In [1]: import numpy as np

In [2]: import numpy.linalg as la

In [3]: np.set_printoptions(precision=1, suppress=True, linewidth=140)

In [4]: data = np.array([[62, 1, 0], [0, 60, 0], [-2, 0, -21]])

In [5]: M2 = la.invert(data)
AttributeError: module 'numpy.linalg' has no attribute 'invert'


In [6]: M2 = np.inv(data)
AttributeError: module 'numpy' has no attribute 'inv'


In [7]: M2 = la.inv(data)

In [8]: M2.round(1) + 0
Out[8]: 
array([[0., 0., 0.],
       [0., 0., 0.],
       [0., 0., 0.]])

In [9]: np.round(la.inv(M2), 1) + 0
Out[9]: 
array([[ 62.,   1.,   0.],
       [  0.,  60.,   0.],
       [ -2.,   0., -21.]])

In [10]: round(la.det(data) * la.det(M2), 1)
Out[10]: np.float64(1.0)

In [11]: np.allclose(M2, data.T)
Out[11]: False

In [12]: np.round(la.eigvals(data).sum().real, 1)
Out[12]: np.float64(101.0)

In [13]: la.eigvals(data)
Out[13]: array([-21.,  62.,  60.])

In [14]: np.kron(np.eye(2, dtype=int), data)
Out[14]: 
array([[ 62,   1,   0,   0,   0,   0],
       [  0,  60,   0,   0,   0,   0],
       [ -2,   0, -21,   0,   0,   0],
       [  0,   0,   0,  62,   1,   0],
       [  0,   0,   0,   0,  60,   0],
       [  0,   0,   0,  -2,   0, -21]])

In [15]: round(float(la.det(data[::-1])), 1)
Out[15]: 78120.0

In [16]: round(la.det(2 * data), 1), np.round(la.det(data), 1)
Out[16]: (np.float64(-624960.0), np.float64(-78120.0))

In [17]: np.poly(data)
Out[17]: array([    1.,  -101.,  1158., 78120.])

In [18]: np.einsum("ii->", data)
Out[18]: np.int64(101)

In [19]: def softmax(z):
    ...:     e = np.exp(z - z.max(axis=-1, keepdims=True))
    ...:     return e / e.sum(axis=-1, keepdims=True)
    ...: 

In [20]: print(np.round(softmax(10 * data[1]), 1) + 0)
[0. 1. 0.]

In [21]: softmax(data).sum(axis=1)
Out[21]: array([1., 1., 1.])

In [22]: scores = data @ data.T / np.sqrt(3)

In [23]: print(np.round(softmax(scores), 1) + 0)
[[1. 0. 0.]
 [0. 1. 0.]
 [0. 0. 1.]]

In [24]: softmax(scores).round(6).argmax(axis=1)
Out[24]: array([0, 1, 2])

In [25]: rng = np.random.default_rng(528776)

In [26]: lab = rng.integers(0, 2, 3)

In [27]: m1 = np.array([[1, -1, 3], [-2, -1, 0], [-3, 3, -3]]) * (lab[:, None] == lab)

In [28]: m1
Out[28]: 
array([[ 1, -1,  3],
       [-2, -1,  0],
       [-3,  3, -3]])

In [29]: M2 = m1[0, 0] * m1[1:] - np.outer(m1[1:, 0], m1[0])

In [30]: M2
Out[30]: 
array([[ 0, -3,  6],
       [ 0,  0,  6]])

In [31]: la.matrix_rank(M2), la.matrix_rank(m1)
Out[31]: (np.int64(2), np.int64(3))

In [32]: m1[:, 0] / m1[0, 0]
Out[32]: array([ 1., -2., -3.])

In [33]: X = 4 * np.eye(4) + np.eye(4, k=1)

In [34]: X
Out[34]: 
array([[4., 1., 0., 0.],
       [0., 4., 1., 0.],
       [0., 0., 4., 1.],
       [0., 0., 0., 4.]])

In [35]: P = np.triu(np.array([[0, -3, -1], [-3, 2, 3], [2, 0, -3]]), 1) + np.eye(3)

In [36]: M2 = P @ m1 @ la.inv(P)

In [37]: np.trace(M2), np.trace(m1)
Out[37]: (np.float64(-3.0), np.int64(-3))

In [38]: print(la.matrix_rank(M2))
3

In [39]: np.poly(M2)
Out[39]: array([ 1.,  3.,  6., 18.])

In [40]: M2
Out[40]: 
array([[ 10.,  29., -71.],
       [-11., -25.,  55.],
       [ -3.,  -6.,  12.]])

In [41]: Q, Rm = la.qr(X)

In [42]: np.allclose(Rm.T @ Rm, X.T @ X)
Out[42]: True

In [43]: Q.T @ Q
Out[43]: 
array([[1., 0., 0., 0.],
       [0., 1., 0., 0.],
       [0., 0., 1., 0.],
       [0., 0., 0., 1.]])

In [44]: round(la.det(X.T), 1)
Out[44]: np.float64(256.0)

In [45]: print(round(float(la.eigvals(X).sum().real), 1))
16.0

In [46]: la.eigvals(X)
Out[46]: array([4., 4., 4., 4.])

In [47]: mat = np.load("arr.npy")

In [48]: print(mat)
[[ -9.  12.  -6.]
 [-12.  21. -12.]
 [-12.  24. -15.]]

In [49]: left, s, Vh = la.svd(mat)

In [50]: s
Out[50]: array([43.9,  3. ,  0.2])

In [51]: M2 = left[:, :1] @ np.diag(s[:1]) @ Vh[:1]

In [52]: round(la.norm(mat - M2, 2), 1), round(s[1], 1)
Out[52]: (np.float64(3.0), np.float64(3.0))

In [53]: la.matrix_rank(M2)
Out[53]: np.int64(1)

In [54]: round(la.norm(mat - M2) / la.norm(mat), 1)
Out[54]: np.float64(0.1)

In [55]: np.round(softmax(10 * mat[0]), 1) + 0
Out[55]: array([0., 1., 0.])

In [56]: softmax(mat).sum(axis=1)
Out[56]: array([1., 1., 1.])

In [57]: print(np.round(softmax(mat[0]), 1) + 0)
[0. 1. 0.]

In [58]: scores = mat @ mat.T / np.sqrt(3)

In [59]: print(np.round(softmax(scores), 1) + 0)
[[0. 0. 1.]
 [0. 0. 1.]
 [0. 0. 1.]]

In [60]: print(softmax(scores).round(6).argmax(axis=1))
[2 2 2]

In [61]: softmax(scores)[0] @ mat
Out[61]: array([-12.,  24., -15.])

In [62]: Q, Rm = la.qr(mat)

In [63]: np.round(abs(Rm[0, 0]), 1), round(float(la.norm(mat[:, 0])), 1)
Out[63]: (np.float64(19.2), 19.2)

In [64]: np.round(np.trace(Q @ Q.T), 1)
Out[64]: np.float64(3.0)

In [65]: Q @ Rm
Out[65]: 
array([[ -9.,  12.,  -6.],
       [-12.,  21., -12.],
       [-12.,  24., -15.]])

In [66]: Q.shape, Rm.shape
Out[66]: ((3, 3), (3, 3))

In [67]: print(np.round(Q.T @ Q, 1) + 0)
[[1. 0. 0.]
 [0. 1. 0.]
 [0. 0. 1.]]

In [68]: np.allclose(Rm.T @ Rm, mat.T @ mat)
Out[68]: True
